In [1]: import numpy as np

In [2]: np.set_printoptions(precision=2, suppress=True, linewidth=140)

In [3]: A = np.loadtxt("case15.csv", delimiter=",")

In [4]: A
Out[4]: 
array([[ 22.,  -3.,  -3.,   3.,   0.,   3.,  -1.],
       [  3.,  -9.,  -1.,   0.,  -2.,   0.,   0.],
       [ -2.,   1., -48.,  -3.,   2.,   3.,   3.],
       [  0.,   2.,   0., -47.,  -3.,   3.,   0.],
       [  2.,   0.,  -1.,  -1.,  22.,  -1.,   1.],
       [  0.,   3.,  -1.,   2.,   3.,  32.,   1.],
       [ -3.,  -1.,  -1.,   2.,  -3.,   3.,   9.]])

In [5]: O, r_ = np.linalg.qr(A)

In [6]: round(float(abs(r_[0, 0])), 2), round(float(np.linalg.norm(A[:, 0])), 2)
Out[6]: (22.58, 22.58)

In [7]: np.abs(np.diag(r_))
Out[7]: array([22.58,  9.4 , 48.03, 46.16, 22.07, 30.45,  8.44])

In [8]: O.shape, r_.shape
Out[8]: ((7, 7), (7, 7))

In [9]: np.allclose(r_.T @ r_, A.T @ A)
Out[9]: True

In [10]: np.round(O @ r_, 2) + 0
Out[10]: 
array([[ 22.,  -3.,  -3.,   3.,   0.,   3.,  -1.],
       [  3.,  -9.,  -1.,   0.,  -2.,   0.,   0.],
       [ -2.,   1., -48.,  -3.,   2.,   3.,   3.],
       [  0.,   2.,   0., -47.,  -3.,   3.,   0.],
       [  2.,   0.,  -1.,  -1.,  22.,  -1.,   1.],
       [  0.,   3.,  -1.,   2.,   3.,  32.,   1.],
       [ -3.,  -1.,  -1.,   2.,  -3.,   3.,   9.]])

In [11]: round(float(np.trace(O @ O.T)), 2)
Out[11]: 7.0

In [12]: np.round(np.linalg.norm(A, "nuc"), 2)
Out[12]: np.float64(190.62)

In [13]: np.round(np.linalg.norm(A, 1), 2), np.round(np.linalg.norm(A, np.inf), 2)
Out[13]: (np.float64(58.0), np.float64(62.0))

In [14]: round(float(np.linalg.norm(A[5] - A[3])), 2)
Out[14]: 57.28

In [15]: np.linalg.norm(A, axis=1)
Out[15]: array([22.83,  9.75, 48.37, 47.23, 22.18, 32.37, 10.68])

In [16]: round(np.linalg.norm(A, 2), 2)
Out[16]: np.float64(49.55)

In [17]: np.linalg.norm(A, axis=1).argmax()
Out[17]: np.int64(2)

In [18]: w1 = np.array([[0, 0, -3],
    ...:     [-2, 2, -1],
    ...:     [3, 3, 0],
    ...:     [1, -3, -1],
    ...:     [1, -2, -1],
    ...:     [-2, 0, 0],
    ...:     [-2, 3, 3]])

In [19]: coef = np.array([5, 5, 1])

In [20]: act = np.maximum(A @ w1 + coef, 0)

In [21]: (act > 0).astype(int)
Out[21]: 
array([[1, 0, 0],
       [1, 0, 1],
       [0, 0, 1],
       [0, 1, 1],
       [1, 0, 0],
       [0, 0, 0],
       [0, 1, 1]])

In [22]: np.linalg.matrix_rank(act)
Out[22]: np.int64(3)

In [23]: (act > 0).mean(axis=0)
Out[23]: array([0.43, 0.29, 0.57])

In [24]: Z = np.array([[3, -3, -1], [-2, -3, 1], [-3, -2, -2]])

In [25]: act @ Z
Out[25]: 
array([[   3.,   -3.,   -1.],
       [  45.,  -60.,  -24.],
       [ -48.,  -32.,  -32.],
       [-459., -566.,   58.],
       [  69.,  -69.,  -23.],
       [   0.,    0.,    0.],
       [-171., -159.,  -51.]])

In [26]: M2 = np.array([[4, 3], [-4, -1], [-5, 5], [3, -4], [-4, -1], [-3, 5], [-4, -4]])

In [27]: np.einsum("ij,ij->i", A, A)
Out[27]: array([ 521.,   95., 2340., 2231.,  492., 1048.,  114.])

In [28]: np.linalg.matrix_rank(np.vstack([A, M2.T]))
Out[28]: np.int64(7)

In [29]: np.einsum("ik,kj->ji", A, M2)
Out[29]: 
array([[ 119.,   61.,  190., -146.,  -79., -113.,  -30.],
       [  61.,   15., -234.,  204.,  -26.,  137.,  -39.]])

In [30]: A @ M2
Out[30]: 
array([[ 119.,   61.],
       [  61.,   15.],
       [ 190., -234.],
       [-146.,  204.],
       [ -79.,  -26.],
       [-113.,  137.],
       [ -30.,  -39.]])

In [31]: Uu, s, Vh = np.linalg.svd(A, full_matrices=False)

In [32]: np.cumsum(s ** 2) / np.sum(s ** 2)
Out[32]: array([0.36, 0.68, 0.83, 0.91, 0.98, 0.99, 1.  ])

In [33]: s
Out[33]: array([49.55, 46.52, 32.4 , 23.41, 21.93,  9.42,  7.4 ])

In [34]: s / s[0]
Out[34]: array([1.  , 0.94, 0.65, 0.47, 0.44, 0.19, 0.15])

In [35]: round(float(np.sqrt((s ** 2).sum())), 2), round(np.linalg.norm(A), 2)
Out[35]: (82.71, np.float64(82.71))

In [36]: np.allclose(Uu * s @ Vh, A)
Out[36]: True

In [37]: np.round(Vh @ Vh.T, 2) + 0
Out[37]: 
array([[1., 0., 0., 0., 0., 0., 0.],
       [0., 1., 0., 0., 0., 0., 0.],
       [0., 0., 1., 0., 0., 0., 0.],
       [0., 0., 0., 1., 0., 0., 0.],
       [0., 0., 0., 0., 1., 0., 0.],
       [0., 0., 0., 0., 0., 1., 0.],
       [0., 0., 0., 0., 0., 0., 1.]])

In [38]: Uu.shape, s.shape, Vh.shape
Out[38]: ((7, 7), (7,), (7, 7))

In [39]: np.round(Uu.T @ Uu, 2) + 0
Out[39]: 
array([[1., 0., 0., 0., 0., 0., 0.],
       [0., 1., 0., 0., 0., 0., 0.],
       [0., 0., 1., 0., 0., 0., 0.],
       [0., 0., 0., 1., 0., 0., 0.],
       [0., 0., 0., 0., 1., 0., 0.],
       [0., 0., 0., 0., 0., 1., 0.],
       [0., 0., 0., 0., 0., 0., 1.]])

In [40]: m1 = np.loadtxt("dump.csv", delimiter=",")

In [41]: m1.round(2) + 0
Out[41]: 
array([[-0.14, -0.41,  0.1 , -0.4 , -0.04, -0.14,  0.12,  0.14,  0.76, -0.13],
       [ 0.24, -0.31, -0.42,  0.36,  0.19,  0.27, -0.01,  0.64,  0.08,  0.13],
       [ 0.03,  0.16, -0.29, -0.49, -0.12,  0.47,  0.02,  0.13, -0.17, -0.61],
       [ 0.1 ,  0.24, -0.37, -0.3 ,  0.46,  0.17,  0.4 , -0.3 ,  0.16,  0.43],
       [-0.41, -0.01,  0.47, -0.14, -0.04,  0.31,  0.44,  0.4 , -0.26,  0.28],
       [ 0.34,  0.24,  0.1 ,  0.17,  0.07, -0.43,  0.64,  0.21,  0.  , -0.38],
       [ 0.17,  0.52,  0.36, -0.17,  0.42, -0.02, -0.45,  0.36,  0.19,  0.02],
       [ 0.  , -0.48,  0.  , -0.35,  0.52, -0.36, -0.09,  0.05, -0.48, -0.09],
       [ 0.07, -0.23,  0.37,  0.35,  0.44,  0.47,  0.08, -0.35,  0.12, -0.35],
       [-0.78,  0.22, -0.3 ,  0.26,  0.3 , -0.17, -0.01,  0.07,  0.09, -0.24]])

In [42]: f = np.array([1, 3, 1])

In [43]: np.convolve(m1[8], f)
Out[43]: array([ 0.07, -0.03, -0.25,  1.24,  1.85,  2.14,  1.92,  0.35, -0.85, -0.33, -0.93, -0.35])

In [44]: M2 = np.linalg.inv(m1)

In [45]: round(np.linalg.cond(m1), 2)
Out[45]: np.float64(1.0)

In [46]: np.round(m1 @ M2, 2) + 0
Out[46]: 
array([[1., 0., 0., 0., 0., 0., 0., 0., 0., 0.],
       [0., 1., 0., 0., 0., 0., 0., 0., 0., 0.],
       [0., 0., 1., 0., 0., 0., 0., 0., 0., 0.],
       [0., 0., 0., 1., 0., 0., 0., 0., 0., 0.],
       [0., 0., 0., 0., 1., 0., 0., 0., 0., 0.],
       [0., 0., 0., 0., 0., 1., 0., 0., 0., 0.],
       [0., 0., 0., 0., 0., 0., 1., 0., 0., 0.],
       [0., 0., 0., 0., 0., 0., 0., 1., 0., 0.],
       [0., 0., 0., 0., 0., 0., 0., 0., 1., 0.],
       [0., 0., 0., 0., 0., 0., 0., 0., 0., 1.]])

In [47]: round(np.linalg.slogdet(m1)[0], 2)
Out[47]: np.float64(-1.0)

In [48]: M2.round(2) + 0
Out[48]: 
array([[-0.14,  0.24,  0.03,  0.1 , -0.41,  0.34,  0.17,  0.  ,  0.07, -0.78],
       [-0.41, -0.31,  0.16,  0.24, -0.01,  0.24,  0.52, -0.48, -0.23,  0.22],
       [ 0.1 , -0.42, -0.29, -0.37,  0.47,  0.1 ,  0.36,  0.  ,  0.37, -0.3 ],
       [-0.4 ,  0.36, -0.49, -0.3 , -0.14,  0.17, -0.17, -0.35,  0.35,  0.26],
       [-0.04,  0.19, -0.12,  0.46, -0.04,  0.07,  0.42,  0.52,  0.44,  0.3 ],
       [-0.14,  0.27,  0.47,  0.17,  0.31, -0.43, -0.02, -0.36,  0.47, -0.17],
       [ 0.12, -0.01,  0.02,  0.4 ,  0.44,  0.64, -0.45, -0.09,  0.08, -0.01],
       [ 0.14,  0.64,  0.13, -0.3 ,  0.4 ,  0.21,  0.36,  0.05, -0.35,  0.07],
       [ 0.76,  0.08, -0.17,  0.16, -0.26,  0.  ,  0.19, -0.48,  0.12,  0.09],
       [-0.13,  0.13, -0.61,  0.43,  0.28, -0.38,  0.02, -0.09, -0.35, -0.24]])

In [49]: np.round(np.linalg.inv(M2), 2) + 0
Out[49]: 
array([[-0.14, -0.41,  0.1 , -0.4 , -0.04, -0.14,  0.12,  0.14,  0.76, -0.13],
       [ 0.24, -0.31, -0.42,  0.36,  0.19,  0.27, -0.01,  0.64,  0.08,  0.13],
       [ 0.03,  0.16, -0.29, -0.49, -0.12,  0.47,  0.02,  0.13, -0.17, -0.61],
       [ 0.1 ,  0.24, -0.37, -0.3 ,  0.46,  0.17,  0.4 , -0.3 ,  0.16,  0.43],
       [-0.41, -0.01,  0.47, -0.14, -0.04,  0.31,  0.44,  0.4 , -0.26,  0.28],
       [ 0.34,  0.24,  0.1 ,  0.17,  0.07, -0.43,  0.64,  0.21,  0.  , -0.38],
       [ 0.17,  0.52,  0.36, -0.17,  0.42, -0.02, -0.45,  0.36,  0.19,  0.02],
       [ 0.  , -0.48,  0.  , -0.35,  0.52, -0.36, -0.09,  0.05, -0.48, -0.09],
       [ 0.07, -0.23,  0.37,  0.35,  0.44,  0.47,  0.08, -0.35,  0.12, -0.35],
       [-0.78,  0.22, -0.3 ,  0.26,  0.3 , -0.17, -0.01,  0.07,  0.09, -0.24]])

In [50]: np.allclose(M2, m1.T)
Out[50]: True

In [51]: round(float(np.linalg.det(m1) * np.linalg.det(M2)), 2)
Out[51]: 1.0
